% python3 -q
>>> import numpy as np
>>> from numpy import linalg as LA
>>> np.set_printoptions(precision=1, suppress=True, linewidth=120)
>>> J = np.loadtxt("case2.csv", delimiter=",")
>>> print(J)
[[0.3 0.3 0.3 0. ]
 [0.  0.5 0.  0.5]
 [0.  0.  1.  0. ]
 [0.3 0.3 0.  0.3]]
>>> out = np.array([[0, 3, 1], [1, 2, 0]])
>>> basis = np.kron(out, J)
>>> print(round(float(LA.norm(basis, 2)), 1), round(LA.norm(out, 2) * LA.norm(J, 2), 1))
4.0 4.0
>>> print(basis.shape)
(8, 12)
>>> m1 = np.array([[3.2, -1.2, -2.3],
...     [2.6, -1.1, -2.5],
...     [2.6, -1.1, -1.6],
...     [3.4, -0.7, -1.9],
...     [3.1, -0.4, -2.0],
...     [3.1, -1.4, -1.9],
...     [3.5, -1.0, -2.0],
...     [3.2, -2.0, -2.3],
...     [2.7, -2.0, -2.1],
...     [3.2, -2.1, -2.2],
...     [3.5, -2.1, -2.4],
...     [3.2, -1.7, -2.5],
...     [2.9, -2.0, -2.1],
...     [3.0, -1.8, -2.3]])
>>> print(m1)
[[ 3.2 -1.2 -2.3]
 [ 2.6 -1.1 -2.5]
 [ 2.6 -1.1 -1.6]
 [ 3.4 -0.7 -1.9]
 [ 3.1 -0.4 -2. ]
 [ 3.1 -1.4 -1.9]
 [ 3.5 -1.  -2. ]
 [ 3.2 -2.  -2.3]
 [ 2.7 -2.  -2.1]
 [ 3.2 -2.1 -2.2]
 [ 3.5 -2.1 -2.4]
 [ 3.2 -1.7 -2.5]
 [ 2.9 -2.  -2.1]
 [ 3.  -1.8 -2.3]]
>>> x0 = np.array([-6, 4, -3])
>>> y = m1 @ x0
>>> coef, lr = np.zeros(3), 1 / LA.norm(m1, 2) ** 2
>>> for i in range(300):
...     coef -= lr * m1.T @ (m1 @ coef - y)
...     if i % 50 == 0: print(i, round(LA.norm(m1 @ coef - y), 1))
... 
0 5.4
50 4.5
100 3.9
150 3.3
200 2.9
250 2.5
>>> print(coef)
[-4.7  3.4 -0.7]
>>> out = np.array([[1, 1], [1, -1]])
>>> rng = np.random.default_rng(903366)
>>> E = np.kron(out, np.kron(out, out))[rng.permutation(8)][:4]
>>> print(E)
[[ 1  1  1  1 -1 -1 -1 -1]
 [ 1  1  1  1  1  1  1  1]
 [ 1  1 -1 -1 -1 -1  1  1]
 [ 1 -1  1 -1  1 -1  1 -1]]
>>> Uu, sv, VT = LA.svd(E, full_matrices=False)
>>> print(np.round(Uu.T @ E @ VT.T, 1) + 0)
[[2.8 0.  0.  0. ]
 [0.  2.8 0.  0. ]
 [0.  0.  2.8 0. ]
 [0.  0.  0.  2.8]]
>>> print(np.allclose(Uu * sv @ VT, E))
True
>>> print(round(np.sqrt((sv ** 2).sum()), 1), round(float(LA.norm(E)), 1))
5.7 5.7
>>> print(np.round(Uu.T @ Uu, 1) + 0)
[[1. 0. 0. 0.]
 [0. 1. 0. 0.]
 [0. 0. 1. 0.]
 [0. 0. 0. 1.]]
>>> print(sv / sv[0])
[1. 1. 1. 1.]
>>> print(np.round(VT @ VT.T, 1) + 0)
[[1. 0. 0. 0.]
 [0. 1. 0. 0.]
 [0. 0. 1. 0.]
 [0. 0. 0. 1.]]
>>> print(np.unravel_index(np.abs(E).argmax(), E.shape))
(np.int64(0), np.int64(0))
>>> print(np.count_nonzero(E))
32
>>> print(LA.svd(E, compute_uv=False))
[2.8 2.8 2.8 2.8]
>>> print(LA.matrix_rank(E))
4
>>> print(E.shape)
(4, 8)
>>> print(E.sum(axis=0))
[ 4  2  2  0  0 -2  2  0]
>>> out = E / LA.norm(E, axis=1, keepdims=True)
>>> cov = out @ out.T
>>> print(cov.round(1) + 0)
[[1. 0. 0. 0.]
 [0. 1. 0. 0.]
 [0. 0. 1. 0.]
 [0. 0. 0. 1.]]
>>> print((np.abs(cov) > 0.9).astype(int))
[[1 0 0 0]
 [0 1 0 0]
 [0 0 1 0]
 [0 0 0 1]]
>>> print(round(float(LA.norm(E) ** 2 / LA.norm(E, 2) ** 2), 1))
4.0
>>> print(round(LA.norm(E, 2), 1))
2.8
>>> print(E[3] @ E[1])
0
>>> print(LA.norm(E, axis=1))
[2.8 2.8 2.8 2.8]
>>> print(LA.norm(E, axis=1).argmax())
0
>>> F = np.loadtxt("w.csv", delimiter=",")
>>> print(F)
[[ 3.7  5.6  0.   2.   5.7]
 [-1.4 -2.2  0.  -0.9 -2.5]
 [-1.4 -2.   0.1 -0.6 -2.1]
 [ 4.2  6.1  0.   2.1  6.2]
 [ 2.7  4.2  0.   1.4  4.1]
 [ 0.7  1.2  0.1  0.4  1.1]
 [ 4.3  6.1 -0.1  2.1  6.6]
 [ 0.2  0.4 -0.1  0.1  0.4]
 [-0.2 -0.4  0.1 -0.3 -0.5]
 [ 0.2  0.3  0.1  0.1  0.4]
 [ 0.4  0.7  0.   0.4  0.5]
 [-0.8 -0.9  0.  -0.4 -1. ]
 [-4.5 -6.8 -0.1 -2.2 -6.9]
 [-1.3 -1.8  0.  -0.5 -1.8]
 [-4.8 -7.4  0.  -2.5 -7.2]
 [-0.8 -1.2  0.1 -0.5 -1.1]
 [ 0.   0.3 -0.2  0.   0.1]
 [-3.5 -5.4  0.  -1.9 -5.4]
 [ 4.6  6.9  0.   2.2  6.9]
 [-2.  -3.  -0.2 -1.2 -3.1]
 [-2.2 -3.3  0.1 -1.1 -3.1]]
>>> Ac = F - F.mean(axis=0)
>>> Uu, sv, VT = LA.svd(Ac, full_matrices=False)
>>> print(np.round((sv ** 2).sum() ** 2 / (sv ** 4).sum(), 1))
1.0
>>> print(np.abs(VT[0]).argmax())
4
>>> print((np.sign(Uu[:, 0]) == np.sign(Uu[0, 0])).astype(int))
[1 0 0 1 1 1 1 1 0 1 1 0 0 0 0 0 1 0 1 0 0]
>>> print(np.searchsorted(np.cumsum(sv ** 2) / (sv ** 2).sum(), 0.9) + 1)
1
>>> u, r1 = J[3], J[2]
>>> print(np.round(u @ u, 1))
0.3
>>> pr = (u @ r1) / (u @ u) * u
>>> print((r1 - pr) @ u)
0.0
>>> print(r1 - pr)
[0. 0. 1. 0.]
>>> Ac = (F - F.mean(axis=0)) / F.std(axis=0)
>>> print(Ac.std(axis=0))
[1. 1. 1. 1. 1.]
>>> print(np.argwhere(np.abs(Ac) > 2))
[[16  2]
 [19  2]]
>>> coef = LA.lstsq(np.delete(Ac, 2, axis=1), Ac[:, 2])[0]
>>> print(round(float(1 - np.var(Ac[:, 2] - np.delete(Ac, 2, axis=1) @ coef)), 1))
0.0
>>> print(coef)
[ 0.4 -3.6  2.   1.2]
>>> out = np.array([[2, 2, 2], [1, 2, 0], [1, 1, 1], [0, 1, 0]])
>>> M = out.T @ out
>>> print(M)
[[ 6  7  5]
 [ 7 10  5]
 [ 5  5  5]]
>>> ev, vecs = LA.eigh(M)
>>> print(np.round(vecs.T @ vecs, 1) + 0)
[[1. 0. 0.]
 [0. 1. 0.]
 [0. 0. 1.]]
>>> print(ev)
[ 0.1  2.  18.8]
>>> print(np.abs(vecs[:, -1]))
[0.6 0.7 0.5]
>>> print(LA.eigvalsh(M + 3 * np.eye(3)))
[ 3.1  5.  21.8]
>>> print(np.round(vecs.T @ M @ vecs, 1) + 0)
[[ 0.1  0.   0. ]
 [ 0.   2.   0. ]
 [ 0.   0.  18.8]]
>>> Uu, sv, VT = LA.svd(M)
>>> print(sv)
[18.8  2.   0.1]
>>> out = Uu[:, :2] @ np.diag(sv[:2]) @ VT[:2]
>>> print(LA.matrix_rank(M, rtol=0.05))
2
>>> print(round(LA.norm(M - out, 2), 1), round(float(sv[2]), 1))
0.1 0.1
>>> proj = np.triu(np.array([[1, -1, 1], [-3, -2, -1], [1, -1, 0]]), 1) + np.eye(3)
>>> out = proj @ M @ LA.inv(proj)
>>> print(np.poly(out))
[  1. -21.  41.  -5.]
>>> print(round(float(LA.det(out)), 1))
5.0
>>> print(LA.matrix_rank(out))
3
>>> data = np.load("dump.npy")
>>> print(data)
[[ 0.5  7.7 -3.2 -2.2]
 [-0.7  3.5 -0.9  0.9]
 [-0.5  5.7  0.5  5.3]
 [-0.7  1.3  0.   1.3]
 [ 0.5  4.6 -2.3 -1.3]
 [ 0.3  4.7 -2.3 -1.6]
 [-1.8 -1.1  3.2  7.5]
 [-1.  -0.6  2.8  5.5]
 [ 0.1  7.9 -2.8 -0.5]
 [-1.8 -1.1  3.6  7.3]
 [-0.9 -0.6  1.5  2.6]
 [-1.2  5.7  0.   4.4]
 [ 0.   2.6  0.3  1.8]
 [ 0.3  6.3 -1.4  0.4]
 [ 0.   4.2 -0.4  1.6]
 [-0.3 -0.2  0.9  1.8]
 [ 0.2  7.9 -2.1  1.1]
 [-1.4  0.6  2.3  5.5]
 [-0.3  4.5 -0.3  2.7]
 [-1.4  0.5  3.   7.2]
 [-0.5 -0.3  2.   4.6]
 [-0.6  0.2 -0.3  0.3]
 [-1.   1.4  0.6  2.5]
 [-1.2  5.3  1.2  5.3]
 [-0.2  6.9 -0.4  3.6]
 [ 0.7  7.5 -3.2 -2.2]
 [-1.5  0.7  3.   6.4]
 [-1.   0.4  3.3  6.9]
 [-0.8  1.1  1.2  3.4]
 [-0.5  4.2  0.6  4.5]
 [ 0.1  7.5 -1.5  0.4]]
>>> print(np.abs(LA.svd(data)[2][-1]))
[0.3 0.2 0.8 0.4]
>>> print(round(np.log10(LA.cond(data))))
1
>>> print(np.argsort(-LA.norm(data, axis=0).round(6), kind="stable")[:3])
[1 3 2]
>>> print(LA.matrix_rank(data, rtol=0.1))
2
>>> print(np.round(LA.norm(data, 2) / LA.norm(data), 1))
0.7
>>> x0 = np.array([3, -1, -1, 0])
>>> y = data @ x0
>>> coef, lr = np.zeros(4), 1 / LA.norm(data, 2) ** 2
>>> for i in range(5):
...     coef -= lr * data.T @ (data @ coef - y)
...     if i % 1 == 0: print(i, round(LA.norm(data @ coef - y), 1))
... 
0 5.0
1 4.7
2 4.7
3 4.6
4 4.6
>>> print(np.round(LA.cond(data), 1))
23.7
>>> Ac = data - data.mean(axis=0)
>>> Uu, sv, VT = LA.svd(Ac, full_matrices=False)
>>> print(np.abs(VT[-1]))
[0.3 0.2 0.8 0.4]
>>> print(VT[0] * np.sign(VT[0, np.abs(VT[0]).argmax()]))
[ 0.1  0.6 -0.5 -0.6]
>>> print(np.searchsorted(np.cumsum(sv ** 2) / (sv ** 2).sum(), 0.9) + 1)
2
>>> print(np.abs(VT[0]).argmax())
1
>>> print(np.round(Ac.mean(axis=0), 1) + 0)
[0. 0. 0. 0.]
